% python3 -q
>>> import numpy as np
>>> np.set_printoptions(precision=4, suppress=True, linewidth=120)
>>> tidy = lambda a: np.round(a, 4) + 0
>>> m1 = np.load("data.npy")
>>> tidy(m1)
array([[0.0145, 0.1014, 0.0435, 0.0145, 0.0435],
       [0.1014, 0.7101, 0.3043, 0.1014, 0.3043],
       [0.0435, 0.3043, 0.1304, 0.0435, 0.1304],
       [0.0145, 0.1014, 0.0435, 0.0145, 0.0435],
       [0.0435, 0.3043, 0.1304, 0.0435, 0.1304]])
>>> # applying it twice changes nothing
>>> tidy(np.linalg.det(m1))
np.float64(0.0)
>>> tidy(np.sort(np.abs(np.linalg.eigvals(m1))))
array([0., 0., 0., 0., 1.])
>>> tidy((m1 + m1.T) / 2)
array([[0.0145, 0.1014, 0.0435, 0.0145, 0.0435],
       [0.1014, 0.7101, 0.3043, 0.1014, 0.3043],
       [0.0435, 0.3043, 0.1304, 0.0435, 0.1304],
       [0.0145, 0.1014, 0.0435, 0.0145, 0.0435],
       [0.0435, 0.3043, 0.1304, 0.0435, 0.1304]])
>>> np.allclose(m1 @ m1.T, m1.T @ m1)
True
>>> np.trace(m1)
np.float64(1.0)
>>> tidy(np.linalg.matrix_power(m1, 3))
array([[0.0145, 0.1014, 0.0435, 0.0145, 0.0435],
       [0.1014, 0.7101, 0.3043, 0.1014, 0.3043],
       [0.0435, 0.3043, 0.1304, 0.0435, 0.1304],
       [0.0145, 0.1014, 0.0435, 0.0145, 0.0435],
       [0.0435, 0.3043, 0.1304, 0.0435, 0.1304]])
>>> tidy(m1 @ m1)
array([[0.0145, 0.1014, 0.0435, 0.0145, 0.0435],
       [0.1014, 0.7101, 0.3043, 0.1014, 0.3043],
       [0.0435, 0.3043, 0.1304, 0.0435, 0.1304],
       [0.0145, 0.1014, 0.0435, 0.0145, 0.0435],
       [0.0435, 0.3043, 0.1304, 0.0435, 0.1304]])
>>> F = np.load("arr.npy")
>>> F
array([[ 2,  2, 10,  1],
       [ 1,  0,  0,  1],
       [ 0,  0,  0,  1]])
>>> u, g = F[1], F[0]
>>> u @ g
np.int64(3)
>>> p = (u @ g) / (u @ u) * u
>>> np.outer(u, g)
array([[ 2,  2, 10,  1],
       [ 0,  0,  0,  0],
       [ 0,  0,  0,  0],
       [ 2,  2, 10,  1]])
>>> p
array([1.5, 0. , 0. , 1.5])
>>> tidy(np.linalg.norm(u + g) ** 2 + np.linalg.norm(u - g) ** 2)
np.float64(222.0)
>>> A2 = np.array([[2, 4, 1, 7, 0, 1],
...     [9, 5, 0, 8, 4, 7],
...     [5, 8, 9, 5, 5, 8],
...     [5, 1, 9, 0, 1, 3],
...     [6, 8, 3, 0, 8, 3],
...     [7, 0, 6, 7, 9, 1]])
>>> X = np.triu(A2)
>>> X
array([[2, 4, 1, 7, 0, 1],
       [0, 5, 0, 8, 4, 7],
       [0, 0, 9, 5, 5, 8],
       [0, 0, 0, 0, 1, 3],
       [0, 0, 0, 0, 8, 3],
       [0, 0, 0, 0, 0, 1]])
>>> blk = np.stack([X, 3 * X, X[::-1]])
>>> blk.shape
(3, 6, 6)
>>> blk.sum(axis=0)
array([[ 8, 16,  4, 28,  0,  5],
       [ 0, 20,  0, 32, 24, 31],
       [ 0,  0, 36, 20, 21, 35],
       [ 0,  0,  9,  5,  9, 20],
       [ 0,  5,  0,  8, 36, 19],
       [ 2,  4,  1,  7,  0,  5]])
>>> (blk @ X.T).shape
(3, 6, 6)
>>> np.einsum("bij,cij->bc", blk, blk)
array([[ 504, 1512,  166],
       [1512, 4536,  498],
       [ 166,  498,  504]])
>>> X.reshape(-1, 2)
array([[2, 4],
       [1, 7],
       [0, 1],
       [0, 5],
       [0, 8],
       [4, 7],
       [0, 0],
       [9, 5],
       [5, 8],
       [0, 0],
       [0, 0],
       [1, 3],
       [0, 0],
       [0, 0],
       [8, 3],
       [0, 0],
       [0, 0],
       [0, 1]])
>>> X.ravel(order="F")
array([2, 0, 0, 0, 0, 0, 4, 5, 0, 0, 0, 0, 1, 0, 9, 0, 0, 0, 7, 8, 5, 0, 0, 0, 0, 4, 5, 1, 8, 0, 1, 7, 8, 3, 3, 1])
>>> blk = X.reshape(6, 2, -1)
>>> blk.sum(axis=1)
array([[ 9,  4,  2],
       [ 8,  9,  7],
       [ 5,  5, 17],
       [ 0,  1,  3],
       [ 0,  8,  3],
       [ 0,  0,  1]])
>>> np.einsum("ihd,ihd->ih", blk, blk)
array([[ 21,  50],
       [ 25, 129],
       [ 81, 114],
       [  0,  10],
       [  0,  73],
       [  0,   1]])
>>> [round(float(x), 4) for x in np.linalg.svd(X, compute_uv=False)[:3]]
[18.8289, 9.3394, 7.0737]
>>> G = X.T @ X
>>> np.allclose(G, G.T)
True
>>> (X @ X.T).shape
(6, 6)
>>> np.trace(G), (X ** 2).sum()
(np.int64(504), np.int64(504))
>>> left, sigma, Vh = np.linalg.svd(X)
>>> np.argmax(sigma[:-1] / (sigma[1:] + 1e-6)) + 1
np.int64(5)
>>> A2 = left[:, :5] @ np.diag(sigma[:5]) @ Vh[:5]
>>> tidy(np.abs(X - A2).max())
np.float64(0.0)
>>> tidy(np.linalg.norm(X - A2) / np.linalg.norm(X))
np.float64(0.0)
>>> np.linalg.matrix_rank(A2)
np.int64(5)
>>> tidy(np.linalg.norm(X - A2, 2)), tidy(sigma[5])
(np.float64(0.0), np.float64(0.0))
>>> np.linalg.matrix_rank(X, rtol=0.05)
np.int64(5)
>>> sigma = 20 * 0.7 ** np.arange(5)
>>> rng = np.random.default_rng(150969)
>>> E = rng.normal(size=(24, 5)) * rng.permutation(sigma)
>>> tidy(E)
array([[-28.9943,  -9.1694,  -2.0747,  -6.7297,   7.1085],
       [-16.2284,  18.4688,   5.4966,   0.1927,   2.2217],
       [-26.0842, -12.3761,  11.4011,  -3.0488,   6.3596],
       [  7.0262,  29.0831,  -1.5855,   4.0935,  -5.7079],
       [-22.5735,   5.6382, -23.9432,  -3.8371,  -3.1299],
       [ 25.0083,  -9.8325,  -9.8148, -10.645 ,  -2.9292],
       [ -0.3192,  19.3248,   0.9177,   3.5971,  -8.24  ],
       [ 17.9634,  10.0561, -14.4555,   8.0831,   7.4164],
       [ 13.4832,  -3.2194,  -4.7354,   7.2241,   2.8991],
       [ -3.3377,  19.3521,   4.0706,  -0.8583,  -2.3582],
       [  3.6201,  60.8751,  -0.152 ,   3.1837,   2.7462],
       [-14.5112,  20.8969,   9.7052,   0.5807,  -1.1759],
       [-15.6777,   3.801 ,  -5.9248,   5.421 ,  -2.9188],
       [-10.071 , -13.5451,   9.2056,  -1.432 ,  -0.0566],
       [  3.3506,  28.908 ,   4.2871,   3.3988,  12.5241],
       [ -9.7307,  23.3244,  -0.4864,  -0.337 ,   2.4692],
       [ 14.5363, -34.8451,  11.9401,  -2.7362,  13.0827],
       [-13.8331,  -2.9162,   2.9704,  -2.4927,   5.8676],
       [-11.929 ,  -2.403 ,  14.3648,  -3.5868,   0.0182],
       [-18.4749,  22.1624,   2.8667,   7.9579,  -3.379 ],
       [  6.5342, -17.4259,   7.9746,  -9.6294,   1.96  ],
       [ 10.2926,  -4.7074,   9.1719,   2.2561,  -6.9423],
       [-12.4619,   7.3952,   8.8489,  -4.3085,  -2.4669],
       [ 11.0018, -31.4862,   2.1686,   9.7081,  -0.9822]])
>>> P = E @ np.linalg.solve(E.T @ E, E.T)
>>> tidy(np.linalg.eigvalsh(P))
array([0., 0., 0., 0., 0., 0., 0., 0., 0., 0., 0., 0., 0., 0., 0., 0., 0., 0., 0., 1., 1., 1., 1., 1.])
>>> np.trace(P)
np.float64(5.0)
>>> Z = E[[3, 21]].astype(float)
>>> for _ in range(7):
...     lab = np.linalg.norm(E[:, None] - Z, axis=-1).argmin(axis=1)
...     Z = np.array([E[lab == j].mean(axis=0) for j in range(2)])
... 
>>> lab
array([1, 0, 1, 0, 0, 1, 0, 0, 1, 0, 0, 0, 1, 1, 0, 0, 1, 1, 1, 0, 1, 1, 1, 1])
>>> tidy(Z)
array([[ -4.8377,  23.4627,  -1.2071,   2.3686,   0.3079],
       [ -2.9381, -10.0562,   4.2689,  -1.5385,   1.6154]])
>>> np.abs(Z[1] - Z[0]).argmax()
np.int64(1)
>>> np.bincount(lab)
array([11, 13])
>>> M = np.load("x.npy")
>>> M
array([[0., 1., 1., 1.],
       [1., 0., 1., 1.],
       [1., 1., 0., 1.],
       [1., 1., 1., 0.]])
>>> u = np.array([7, 4, 5, 5])
>>> A2 = M + np.outer(u, np.eye(4)[3])
>>> np.linalg.matrix_rank(A2 - M)
np.int64(1)
>>> np.linalg.matrix_rank(np.linalg.inv(A2) - np.linalg.inv(M), tol=1e-8)
np.int64(1)
>>> left, sigma, Vh = np.linalg.svd(M, full_matrices=False)
>>> tidy(np.sqrt((sigma ** 2).sum())), tidy(np.linalg.norm(M))
(np.float64(3.4641), np.float64(3.4641))
>>> tidy(left.T @ left)
array([[1., 0., 0., 0.],
       [0., 1., 0., 0.],
       [0., 0., 1., 0.],
       [0., 0., 0., 1.]])
>>> tidy(np.abs(Vh[0]))
array([0.5, 0.5, 0.5, 0.5])
>>> (sigma > 1e-8).sum()
np.int64(4)
